$ ipython --no-banner

In [1]: import numpy as np

In [2]: np.set_printoptions(precision=2, suppress=True, linewidth=200)

In [3]: rnd = lambda a: np.round(a, 2) + 0

In [4]: X = np.array([[-0.45, -0.42, -1.3],
   ...:     [-0.1, 0.1, -0.2],
   ...:     [-0.8, 1.3, -0.7],
   ...:     [-0.5, -0.4, -1.3]])

In [5]: proj = X @ np.linalg.solve(X.T @ X, X.T)

In [6]: rnd(proj)
Out[6]: 
array([[ 0.71,  0.37, -0.04,  0.26],
       [ 0.37,  0.52,  0.06, -0.33],
       [-0.04,  0.06,  0.99,  0.04],
       [ 0.26, -0.33,  0.04,  0.77]])

In [7]: rnd(np.diag(proj))
Out[7]: array([0.71, 0.52, 0.99, 0.77])

In [8]: rnd(proj @ X[:, 2])
Out[8]: array([-1.3, -0.2, -0.7, -1.3])

In [9]: rnd((np.eye(4) - proj) @ X)
Out[9]: 
array([[0., 0., 0.],
       [0., 0., 0.],
       [0., 0., 0.],
       [0., 0., 0.]])

In [10]: x0 = np.array([2, 2, 0])

In [11]: y = X @ x0

In [12]: y
Out[12]: array([-1.74,  0.  ,  1.  , -1.8 ])

In [13]: rnd(np.linalg.lstsq(X, y)[0])
Out[13]: array([2., 2., 0.])

In [14]: rng = np.random.default_rng(592248)

In [15]: y = y + 0.05 * rng.normal(size=4)

In [16]: rnd(y)
Out[16]: array([-1.7 ,  0.11,  1.02, -1.87])

In [17]: coef, *_ = np.linalg.lstsq(X, y)

In [18]: rnd(np.linalg.norm(y - X @ coef))
Out[18]: np.float64(0.02)

In [19]: rnd(coef)
Out[19]: array([ 5.01,  3.09, -1.43])

In [20]: A = np.array([[0, 0, 0, 0, 0],
    ...:     [-1, 0, 0, -2, 0],
    ...:     [0, 0, 0, 0, 0],
    ...:     [0, 0, 2, 0, -2],
    ...:     [0, 2, 0, 0, 0]])

In [21]: # rows and columns are dependent

In [22]: out = np.array([[2, 1], [3, 1]])

In [23]: basis = np.kron(out, A)

In [24]: np.linalg.matrix_rank(basis)
Out[24]: np.int64(6)

In [25]: out = np.c_[X[:, :2] @ np.array([[-2, 3], [-3, -2]]), np.array([2, 2, 1, 2])]

In [26]: rnd(out)
Out[26]: 
array([[ 2.16, -0.51,  2.  ],
       [-0.1 , -0.5 ,  2.  ],
       [-2.3 , -5.  ,  1.  ],
       [ 2.2 , -0.7 ,  2.  ]])

In [27]: rnd(np.linalg.norm(np.linalg.qr(X)[0].T @ out, axis=0) ** 2 / ((out ** 2).sum(axis=0) + 1e-12))
Out[27]: array([1.  , 1.  , 0.89])

In [28]: np.linalg.matrix_rank(np.c_[X, out])
Out[28]: np.int64(4)

In [29]: Uu, sv, vt = np.linalg.svd(A)

In [30]: V = vt[:(sv > 1e-8).sum()]

In [31]: x0 = A[1] + -2 * A[4] + rng.integers(2) * np.eye(5)[2]

In [32]: x0
Out[32]: array([-1., -4.,  1., -2.,  0.])

In [33]: np.linalg.matrix_rank(np.vstack([A, x0]))
Out[33]: np.int64(4)

In [34]: np.allclose(V.T @ V @ x0, x0)
Out[34]: False

In [35]: rnd(np.linalg.norm(x0 - V.T @ V @ x0))
Out[35]: np.float64(0.71)

In [36]: rnd(np.diag(V.T @ V))
Out[36]: array([0.2, 1. , 0.5, 0.8, 0.5])

In [37]: rnd(np.trace(np.linalg.pinv(A) @ A))
Out[37]: np.float64(3.0)

In [38]: np.abs(np.diag(np.linalg.qr(A)[1])) > 1e-9
Out[38]: array([ True,  True,  True, False, False])

In [39]: np.allclose(A[:-1].T @ np.linalg.lstsq(A[:-1].T, A[-1])[0], A[-1])
Out[39]: False

In [40]: np.linalg.cond(A) > 100
Out[40]: np.True_

In [41]: np.linalg.matrix_rank(A, rtol=0.1)
Out[41]: np.int64(3)

In [42]: np.argsort(-np.linalg.norm(A, axis=0).round(6), kind="stable")[:3]
Out[42]: array([1, 2, 3])

In [43]: K = np.diag(np.array([5, 1])) + 2 * np.eye(2, k=1) + 2 * np.eye(2, k=-1)

In [44]: K
Out[44]: 
array([[5., 2.],
       [2., 1.]])

In [45]: evals, V = np.linalg.eig(K)

In [46]: rnd(np.prod(evals))
Out[46]: np.float64(1.0)

In [47]: K @ V[:, 0] - evals[0] * V[:, 0]
Out[47]: array([0., 0.])

In [48]: Q, Rm = np.linalg.qr(K)

In [49]: rnd(Q.T @ Q)
Out[49]: 
array([[1., 0.],
       [0., 1.]])

In [50]: rnd(Rm)
Out[50]: 
array([[-5.39, -2.23],
       [ 0.  ,  0.19]])

In [51]: np.allclose(Rm.T @ Rm, K.T @ K)
Out[51]: True

In [52]: rnd(abs(Rm[0, 0])), rnd(np.linalg.norm(K[:, 0]))
Out[52]: (np.float64(5.39), np.float64(5.39))

In [53]: evals, V = np.linalg.eigh(K)

In [54]: x0 = np.array([0, 1])

In [55]: x0 @ K @ x0 / (x0 @ x0), rnd(evals[0]), rnd(evals[-1])
Out[55]: (np.float64(1.0), np.float64(0.17), np.float64(5.83))

In [56]: np.abs(K).sum(axis=1).max(), rnd(np.abs(evals).max())
Out[56]: (np.float64(7.0), np.float64(5.83))

In [57]: rnd(V * np.abs(evals) @ V.T)
Out[57]: 
array([[5., 2.],
       [2., 1.]])

In [58]: rnd(np.linalg.eigvalsh(K[1:, 1:]))
Out[58]: array([1.])

In [59]: rnd(V * np.sqrt(evals) @ V.T)
Out[59]: 
array([[2.12, 0.71],
       [0.71, 0.71]])

In [60]: x0 = np.ones(2)

In [61]: for _ in range(5):
    ...:     x0 = K @ x0
    ...:     x0 /= np.linalg.norm(x0)
    ...:     print(round(x0 @ K @ x0, 2))
    ...: 
5.83
5.83
5.83
5.83
5.83

In [62]: rnd(x0)
Out[62]: array([0.92, 0.38])

In [63]: rnd(np.linalg.eigvalsh(K)[-1])
Out[63]: np.float64(5.83)

In [64]: J = np.load("arr.npy")

In [65]: J
Out[65]: 
array([[5, 5, 4, 4, 3],
       [3, 3, 2, 2, 1],
       [6, 6, 5, 5, 4],
       [2, 2, 1, 1, 0]])

In [66]: # column 1 repeats column 0

In [67]: rk = np.linalg.matrix_rank(J)

In [68]: rk
Out[68]: np.int64(2)

In [69]: N = np.linalg.svd(J)[2][rk:].T

In [70]: np.allclose(J @ N, 0)
Out[70]: True

In [71]: [int(np.linalg.matrix_rank(J[:, :j + 1])) for j in range(5)]
Out[71]: [1, 1, 2, 2, 2]

In [72]: np.linalg.matrix_rank(J.T @ J), np.linalg.matrix_rank(J @ J.T)
Out[72]: (np.int64(2), np.int64(2))

In [73]: rnd(N @ N.T)
Out[73]: 
array([[ 0.57, -0.43, -0.14, -0.14,  0.14],
       [-0.43,  0.57, -0.14, -0.14,  0.14],
       [-0.14, -0.14,  0.79, -0.21, -0.29],
       [-0.14, -0.14, -0.21,  0.79, -0.29],
       [ 0.14,  0.14, -0.29, -0.29,  0.29]])

In [74]: Uu, sv, vt = np.linalg.svd(J)

In [75]: V = vt[:(sv > 1e-8).sum()]

In [76]: x0 = J[0] + 2 * J[3] + rng.integers(2) * np.eye(5)[2]

In [77]: x0
Out[77]: array([9., 9., 7., 6., 3.])

In [78]: rnd(np.linalg.norm(x0 - V.T @ V @ x0))
Out[78]: np.float64(0.89)

In [79]: np.linalg.matrix_rank(np.vstack([J, x0]))
Out[79]: np.int64(3)

In [80]: rnd(np.diag(V.T @ V))
Out[80]: array([0.43, 0.43, 0.21, 0.21, 0.71])
